$ python -q
>>> import numpy as np
>>> from numpy import linalg as LA
>>> np.set_printoptions(precision=3, suppress=True, linewidth=160)
>>> data = np.load("case2.npy")
>>> data
array([[ 0.994, -0.03 ,  0.03 ,  0.018, -0.055,  0.055, -0.03 ,  0.006,  0.055],
       [-0.03 ,  0.848,  0.152,  0.091, -0.274,  0.274, -0.152,  0.03 ,  0.274],
       [ 0.03 ,  0.152,  0.848, -0.091,  0.274, -0.274,  0.152, -0.03 , -0.274],
       [ 0.018,  0.091, -0.091,  0.945,  0.164, -0.164,  0.091, -0.018, -0.164],
       [-0.055, -0.274,  0.274,  0.164,  0.508,  0.492, -0.274,  0.055,  0.492],
       [ 0.055,  0.274, -0.274, -0.164,  0.492,  0.508,  0.274, -0.055, -0.492],
       [-0.03 , -0.152,  0.152,  0.091, -0.274,  0.274,  0.848,  0.03 ,  0.274],
       [ 0.006,  0.03 , -0.03 , -0.018,  0.055, -0.055,  0.03 ,  0.994, -0.055],
       [ 0.055,  0.274, -0.274, -0.164,  0.492, -0.492,  0.274, -0.055,  0.508]])
>>> T = np.stack([data, 2 * data, data[::-1]])
>>> (T @ data.T).shape
(3, 9, 9)
>>> LA.det(T)
array([  -1., -512.,   -1.])
>>> T.shape
(3, 9, 9)
>>> Y = data / np.sqrt((data ** 2).mean(axis=1, keepdims=True))
>>> LA.matrix_rank(Y) == LA.matrix_rank(data)
np.True_
>>> Y[1]
array([-0.091,  2.544,  0.456,  0.274, -0.821,  0.821, -0.456,  0.091,  0.821])
>>> x0 = np.array([0, 2, 2, 2, 2, 0, 1, 1, 1])
>>> data @ (2 * x0)
array([-0.085,  3.574,  4.426,  4.255,  3.234,  0.766,  1.574,  2.085,  2.766])
>>> np.einsum("ij,j->i", data, x0)
array([-0.043,  1.787,  2.213,  2.128,  1.617,  0.383,  0.787,  1.043,  1.383])
>>> (data * x0).sum(axis=1)
array([-0.043,  1.787,  2.213,  2.128,  1.617,  0.383,  0.787,  1.043,  1.383])
>>> data @ np.eye(9)[1]
array([-0.03 ,  0.848,  0.152,  0.091, -0.274,  0.274, -0.152,  0.03 ,  0.274])
>>> LA.norm(data @ x0) <= LA.norm(data, 2) * LA.norm(x0) + 1e-9
np.True_
>>> data @ np.ones(9)
array([1.043, 1.213, 0.787, 0.872, 1.383, 0.617, 1.213, 0.957, 0.617])
>>> (data @ x0).argmax()
np.int64(2)
>>> vals, vecs = LA.eigh(data)
>>> x0 = np.array([3, 2, 1, -3, 1, 0, 2, 2, 1])
>>> round(float(x0 @ data @ x0), 3)
29.201
>>> round(x0 @ data @ x0 / (x0 @ x0), 3), round(vals[0], 3), round(float(vals[-1]), 3)
(np.float64(0.885), np.float64(-1.0), 1.0)
>>> f = np.array([2, 1, 1])
>>> np.polyval(f, data[4])
array([0.951, 0.876, 1.423, 1.218, 2.023, 1.977, 0.876, 1.061, 1.977])
>>> np.convolve(data[4], f)
array([-0.109, -0.602,  0.219,  0.328,  1.453,  1.657,  0.453,  0.328,  0.766,  0.547,  0.492])
>>> mat = np.loadtxt("sample17.csv", delimiter=",")
>>> mat
array([[ 9.619, -6.642, -0.914, 11.93 ,  1.931, 13.211],
       [ 9.628, -5.749, -1.719, 10.445,  0.329, 12.47 ],
       [ 9.416, -5.537, -0.859, 11.866, -1.014, 13.307],
       [ 9.751, -6.138, -0.972, 11.63 , -0.524, 10.566],
       [11.848, -5.647, -1.944, 11.399, -0.881, 13.244],
       [ 9.907, -7.548,  0.354, 12.218, -1.169, 12.583],
       [ 9.494, -6.583, -0.827, 10.754,  1.819, 12.769],
       [ 9.657, -7.205,  0.559, 13.179, -0.886, 13.566],
       [ 9.06 , -6.433,  0.99 , 11.35 , -0.493, 12.69 ],
       [ 8.426, -4.884, -0.193, 10.623, -1.167, 14.207],
       [ 8.332, -6.997, -0.021, 12.126,  0.612, 10.41 ],
       [10.134, -6.659,  0.517, 10.396, -1.265, 12.027],
       [ 9.193, -8.554, -0.098, 13.326, -0.116, 11.901],
       [ 8.184, -7.513, -0.351, 11.095, -0.509, 13.01 ],
       [ 9.592, -5.067, -0.457, 10.185,  0.1  , 11.162],
       [10.293, -5.764, -0.2  , 10.243,  0.031, 12.116],
       [ 9.784, -5.614,  1.044, 10.874,  0.781, 13.635],
       [ 8.267, -4.861,  0.902, 11.727,  0.016, 13.036],
       [ 9.077, -6.773, -0.502, 11.448, -0.446, 13.437],
       [ 9.529, -6.47 , -0.652, 11.536,  0.224, 11.608],
       [ 9.218, -7.107,  0.408, 12.4  , -0.856, 11.67 ],
       [ 8.874, -6.664,  0.76 , 13.349, -1.489, 12.344],
       [ 7.988, -7.155,  0.582, 13.329,  1.453, 13.043]])
>>> rng = np.random.default_rng(9729)
>>> lab = rng.permutation(6)
>>> Y = mat[:, lab] * rng.choice([-1, 1], 6)
>>> Y
array([[  9.619,   1.931,   0.914, -11.93 ,  13.211,  -6.642],
       [  9.628,   0.329,   1.719, -10.445,  12.47 ,  -5.749],
       [  9.416,  -1.014,   0.859, -11.866,  13.307,  -5.537],
       [  9.751,  -0.524,   0.972, -11.63 ,  10.566,  -6.138],
       [ 11.848,  -0.881,   1.944, -11.399,  13.244,  -5.647],
       [  9.907,  -1.169,  -0.354, -12.218,  12.583,  -7.548],
       [  9.494,   1.819,   0.827, -10.754,  12.769,  -6.583],
       [  9.657,  -0.886,  -0.559, -13.179,  13.566,  -7.205],
       [  9.06 ,  -0.493,  -0.99 , -11.35 ,  12.69 ,  -6.433],
       [  8.426,  -1.167,   0.193, -10.623,  14.207,  -4.884],
       [  8.332,   0.612,   0.021, -12.126,  10.41 ,  -6.997],
       [ 10.134,  -1.265,  -0.517, -10.396,  12.027,  -6.659],
       [  9.193,  -0.116,   0.098, -13.326,  11.901,  -8.554],
       [  8.184,  -0.509,   0.351, -11.095,  13.01 ,  -7.513],
       [  9.592,   0.1  ,   0.457, -10.185,  11.162,  -5.067],
       [ 10.293,   0.031,   0.2  , -10.243,  12.116,  -5.764],
       [  9.784,   0.781,  -1.044, -10.874,  13.635,  -5.614],
       [  8.267,   0.016,  -0.902, -11.727,  13.036,  -4.861],
       [  9.077,  -0.446,   0.502, -11.448,  13.437,  -6.773],
       [  9.529,   0.224,   0.652, -11.536,  11.608,  -6.47 ],
       [  9.218,  -0.856,  -0.408, -12.4  ,  11.67 ,  -7.107],
       [  8.874,  -1.489,  -0.76 , -13.349,  12.344,  -6.664],
       [  7.988,   1.453,  -0.582, -13.329,  13.043,  -7.155]])
>>> left, _, Vh = LA.svd(mat.T @ Y)
>>> np.round(left @ Vh, 3) + 0
array([[ 1.,  0.,  0.,  0.,  0.,  0.],
       [ 0.,  0.,  0.,  0.,  0.,  1.],
       [ 0.,  0., -1.,  0.,  0.,  0.],
       [ 0.,  0.,  0., -1.,  0.,  0.],
       [ 0.,  1.,  0.,  0.,  0.,  0.],
       [ 0.,  0.,  0.,  0.,  1.,  0.]])
